% ipython --no-banner

In [1]: import numpy as np

In [2]: np.set_printoptions(precision=2, suppress=True, linewidth=120)

In [3]: rnd = lambda a: np.round(a, 2) + 0

In [4]: A = np.diag(np.array([0, 5, 3, 1, 4, 1, 2]))

In [5]: print(A)
[[0 0 0 0 0 0 0]
 [0 5 0 0 0 0 0]
 [0 0 3 0 0 0 0]
 [0 0 0 1 0 0 0]
 [0 0 0 0 4 0 0]
 [0 0 0 0 0 1 0]
 [0 0 0 0 0 0 2]]

In [6]: # symmetric, so the eigenvalues are real

In [7]: w, evecs = np.linalg.eigh(A)

In [8]: print(w.sum(), np.trace(A))
16.0 16

In [9]: print((w > 1e-8).sum(), (w < -1e-8).sum())
6 0

In [10]: print(w)
[0. 1. 1. 2. 3. 4. 5.]

In [11]: print(rnd(np.linalg.svd(A, compute_uv=False)))
[5. 4. 3. 2. 1. 1. 0.]

In [12]: print(A.T @ A)
[[ 0  0  0  0  0  0  0]
 [ 0 25  0  0  0  0  0]
 [ 0  0  9  0  0  0  0]
 [ 0  0  0  1  0  0  0]
 [ 0  0  0  0 16  0  0]
 [ 0  0  0  0  0  1  0]
 [ 0  0  0  0  0  0  4]]

In [13]: print(rnd(np.linalg.norm(A, axis=0)))
[0. 5. 3. 1. 4. 1. 2.]

In [14]: print(np.linalg.cond(A) > 100)
True

In [15]: rng = np.random.default_rng(841184)

In [16]: M2 = A + rng.integers(-2, 3, (7, 6)) @ rng.integers(-2, 3, (6, 7))

In [17]: print(M2)
[[ -4  -1   2 -10   8  12   2]
 [  7   6   4   4 -15  -8  -2]
 [  6  -2   9  -2   0   6 -11]
 [  0   2   2   7 -12 -10   7]
 [ -3   3   2   0  10   8   3]
 [  0   3  -2   5   0  -1   2]
 [  3   4   4   8  -6  -2   2]]

In [18]: print(rnd(np.linalg.svd(M2 - A, compute_uv=False)))
[32.98 17.81 10.47  9.22  2.23  0.1   0.  ]

In [19]: print(np.abs(np.diag(np.linalg.qr(A)[1])) > 1e-9)
[False  True  True  True  True  True  True]

In [20]: print(rnd(A @ np.linalg.pinv(A) @ A))
[[0. 0. 0. 0. 0. 0. 0.]
 [0. 5. 0. 0. 0. 0. 0.]
 [0. 0. 3. 0. 0. 0. 0.]
 [0. 0. 0. 1. 0. 0. 0.]
 [0. 0. 0. 0. 4. 0. 0.]
 [0. 0. 0. 0. 0. 1. 0.]
 [0. 0. 0. 0. 0. 0. 2.]]

In [21]: print(np.linalg.lstsq(A[:-1].T, A[-1])[2])
5

In [22]: feats = np.load("layer9.npy")

In [23]: print(feats)
[[0 0 2]
 [0 0 2]
 [0 0 2]
 [0 0 2]
 [0 0 2]
 [0 0 2]
 [0 0 2]
 [0 0 2]
 [0 0 2]
 [0 0 2]
 [0 0 2]
 [0 0 2]
 [0 0 2]
 [0 0 2]
 [0 0 2]
 [0 0 2]
 [0 0 2]
 [0 0 2]
 [0 0 2]
 [0 0 2]
 [0 0 2]
 [0 0 2]
 [0 0 2]
 [0 0 2]
 [0 0 2]
 [0 0 2]
 [0 0 2]
 [0 0 2]
 [0 0 2]
 [0 0 2]
 [0 0 2]
 [0 0 2]
 [0 0 2]
 [0 0 2]
 [0 0 2]]

In [24]: # rows and columns are dependent

In [25]: rk = np.linalg.matrix_rank(feats)

In [26]: print(rk)
1

In [27]: null = np.linalg.svd(feats)[2][rk:].T

In [28]: print([int(np.linalg.matrix_rank(np.delete(feats, i, axis=0))) for i in range(35)])
[1, 1, 1, 1, 1, 1, 1, 1, 1, 1, 1, 1, 1, 1, 1, 1, 1, 1, 1, 1, 1, 1, 1, 1, 1, 1, 1, 1, 1, 1, 1, 1, 1, 1, 1]

In [29]: print(null.shape)
(3, 2)

In [30]: print(np.linalg.matrix_rank(feats.T @ feats), np.linalg.matrix_rank(feats @ feats.T))
1 1

In [31]: print(feats[:, 1] @ feats[:, 0])
0

In [32]: W0 = np.load("mat.npy")

In [33]: print(W0)
[[ 2  0  0  1 -3  0 -2 -4]
 [ 0  4  0  0  0  3  0  0]
 [ 0  0 -2  0  0  0  0  0]
 [ 4  0  0  1 -5  0  4 -4]
 [-3  0  0 -5  0  0  4  2]
 [ 0  2  0  0  0  1  0  0]
 [-1  0  0  2 -2  0 -5  2]
 [ 3  0  0 -3  1  0 -5 -2]]

In [34]: # 3 blocks once reordered

In [35]: print((W0 != 0).astype(int))
[[1 0 0 1 1 0 1 1]
 [0 1 0 0 0 1 0 0]
 [0 0 1 0 0 0 0 0]
 [1 0 0 1 1 0 1 1]
 [1 0 0 1 0 0 1 1]
 [0 1 0 0 0 1 0 0]
 [1 0 0 1 1 0 1 1]
 [1 0 0 1 1 0 1 1]]

In [36]: print(rnd(np.sort(np.linalg.eigvals(W0).real)))
[-4.86 -4.86 -2.   -1.54 -1.54 -0.37  5.37  8.81]

In [37]: print((np.linalg.matrix_power((W0 != 0) + (W0.T != 0) + np.eye(8), 8) > 0).astype(int))
[[1 0 0 1 1 0 1 1]
 [0 1 0 0 0 1 0 0]
 [0 0 1 0 0 0 0 0]
 [1 0 0 1 1 0 1 1]
 [1 0 0 1 1 0 1 1]
 [0 1 0 0 0 1 0 0]
 [1 0 0 1 1 0 1 1]
 [1 0 0 1 1 0 1 1]]

In [38]: ang = np.radians(45)

In [39]: r_ = np.eye(8)

In [40]: r_[4, 4] = r_[2, 2] = np.cos(ang)

In [41]: r_[4, 2], r_[2, 4] = -np.sin(ang), np.sin(ang)

In [42]: print(rnd(r_))
[[ 1.    0.    0.    0.    0.    0.    0.    0.  ]
 [ 0.    1.    0.    0.    0.    0.    0.    0.  ]
 [ 0.    0.    0.71  0.    0.71  0.    0.    0.  ]
 [ 0.    0.    0.    1.    0.    0.    0.    0.  ]
 [ 0.    0.   -0.71  0.    0.71  0.    0.    0.  ]
 [ 0.    0.    0.    0.    0.    1.    0.    0.  ]
 [ 0.    0.    0.    0.    0.    0.    1.    0.  ]
 [ 0.    0.    0.    0.    0.    0.    0.    1.  ]]

In [43]: M2 = W0 @ r_.T

In [44]: print(np.allclose(W0 @ W0.T, M2 @ M2.T))
True

In [45]: vec = np.array([0, -2, 2, 1, -1, 0, -2, -1])

In [46]: rhs = r_ @ vec

In [47]: c, lr = np.zeros(8), 1 / np.linalg.norm(r_, 2) ** 2

In [48]: for i in range(30):
    ...:     c -= lr * r_.T @ (r_ @ c - rhs)
    ...:     if i % 10 == 0: print(i, round(np.linalg.norm(r_ @ c - rhs), 2))
    ...: 
0 0.0
10 0.0
20 0.0

In [49]: print(rnd(np.linalg.cond(r_)))
1.0

In [50]: print(c)
[ 0. -2.  2.  1. -1.  0. -2. -1.]

In [51]: left, sigma, Vh = np.linalg.svd(W0, full_matrices=False)

In [52]: print(rnd(sigma / sigma[0]))
[1.   0.92 0.59 0.53 0.37 0.19 0.16 0.04]

In [53]: print(rnd(Vh @ Vh.T))
[[1. 0. 0. 0. 0. 0. 0. 0.]
 [0. 1. 0. 0. 0. 0. 0. 0.]
 [0. 0. 1. 0. 0. 0. 0. 0.]
 [0. 0. 0. 1. 0. 0. 0. 0.]
 [0. 0. 0. 0. 1. 0. 0. 0.]
 [0. 0. 0. 0. 0. 1. 0. 0.]
 [0. 0. 0. 0. 0. 0. 1. 0.]
 [0. 0. 0. 0. 0. 0. 0. 1.]]

In [54]: print(rnd(sigma))
[10.26  9.45  6.03  5.46  3.82  2.    1.61  0.37]

In [55]: print(rnd(np.sqrt((sigma ** 2).sum())), rnd(np.linalg.norm(W0)))
16.79 16.79

In [56]: print(left.shape, sigma.shape, Vh.shape)
(8, 8) (8,) (8, 8)

In [57]: m1 = np.array([[0, -6, 0, 0, -2, 0],
    ...:     [0, 6, -3, 0, 2, -1],
    ...:     [-3, 6, 3, -1, 2, 1],
    ...:     [0, 0, 0, 0, -6, 0],
    ...:     [0, 0, 0, 0, 6, -3],
    ...:     [0, 0, 0, -3, 6, 3]])

In [58]: left, sigma, Vh = np.linalg.svd(feats)

In [59]: print(np.argmax(sigma[:-1] / (sigma[1:] + 1e-6)) + 1)
1

In [60]: M2 = left[:, :1] @ np.diag(sigma[:1]) @ Vh[:1]

In [61]: print(np.linalg.matrix_rank(M2))
1

In [62]: print(rnd(np.linalg.norm(feats - M2, 2)), sigma[1])
0.0 0.0

In [63]: print(rnd(np.abs(feats - M2).max()))
0.0

In [64]: print(rnd(np.linalg.norm(feats - M2) / np.linalg.norm(feats)))
0.0

In [65]: print(rnd(M2))
[[0. 0. 2.]
 [0. 0. 2.]
 [0. 0. 2.]
 [0. 0. 2.]
 [0. 0. 2.]
 [0. 0. 2.]
 [0. 0. 2.]
 [0. 0. 2.]
 [0. 0. 2.]
 [0. 0. 2.]
 [0. 0. 2.]
 [0. 0. 2.]
 [0. 0. 2.]
 [0. 0. 2.]
 [0. 0. 2.]
 [0. 0. 2.]
 [0. 0. 2.]
 [0. 0. 2.]
 [0. 0. 2.]
 [0. 0. 2.]
 [0. 0. 2.]
 [0. 0. 2.]
 [0. 0. 2.]
 [0. 0. 2.]
 [0. 0. 2.]
 [0. 0. 2.]
 [0. 0. 2.]
 [0. 0. 2.]
 [0. 0. 2.]
 [0. 0. 2.]
 [0. 0. 2.]
 [0. 0. 2.]
 [0. 0. 2.]
 [0. 0. 2.]
 [0. 0. 2.]]
